>>> import numpy as np
>>> np.set_printoptions(precision=2, suppress=True, linewidth=120)
>>> def rnd(a):
...     return np.round(a, 2) + 0
... 
>>> feats = np.loadtxt("w.csv", delimiter=",")
>>> feats
array([[-1.,  0.,  1.,  2.,  3.,  4.,  5.,  6.],
       [ 7.,  8.,  9., 10., 11., 12., 13., 14.],
       [15., 16., 17., 18., 19., 20., 21., 22.],
       [23., 24., 25., 26., 27., 28., 29., 30.],
       [31., 32., 33., 34., 35., 36., 37., 38.],
       [39., 40., 41., 42., 43., 44., 45., 46.],
       [47., 48., 49., 50., 51., 52., 53., 54.]])
>>> left, s, VT = np.linalg.svd(feats)
>>> V = VT[:(s > 1e-8).sum()]
>>> rng = np.random.default_rng(486)
>>> x = feats[3] + 2 * feats[0] + rng.integers(2) * np.eye(8)[0]
>>> x
array([21., 24., 27., 30., 33., 36., 39., 42.])
>>> np.allclose(V.T @ V @ x, x)
True
>>> print(rnd(np.diag(V.T @ V)))
[0.42 0.27 0.18 0.13 0.13 0.18 0.27 0.42]
>>> x = np.array([-4, -1, 1, 5, -4, 2, 0, -2])
>>> np.einsum("ij,j->i", feats, x)
array([  -1.,  -25.,  -49.,  -73.,  -97., -121., -145.])
>>> feats @ np.ones(8)
array([ 20.,  84., 148., 212., 276., 340., 404.])
>>> feats @ np.eye(8)[7]
array([ 6., 14., 22., 30., 38., 46., 54.])
>>> np.linalg.norm(feats @ x) <= np.linalg.norm(feats, 2) * np.linalg.norm(x) + 1e-9
np.True_
>>> feats * x
array([[   4.,   -0.,    1.,   10.,  -12.,    8.,    0.,  -12.],
       [ -28.,   -8.,    9.,   50.,  -44.,   24.,    0.,  -28.],
       [ -60.,  -16.,   17.,   90.,  -76.,   40.,    0.,  -44.],
       [ -92.,  -24.,   25.,  130., -108.,   56.,    0.,  -60.],
       [-124.,  -32.,   33.,  170., -140.,   72.,    0.,  -76.],
       [-156.,  -40.,   41.,  210., -172.,   88.,    0.,  -92.],
       [-188.,  -48.,   49.,  250., -204.,  104.,    0., -108.]])
>>> (feats * x).sum(axis=1)
array([  -1.,  -25.,  -49.,  -73.,  -97., -121., -145.])
>>> feats @ (2 * x)
array([  -2.,  -50.,  -98., -146., -194., -242., -290.])
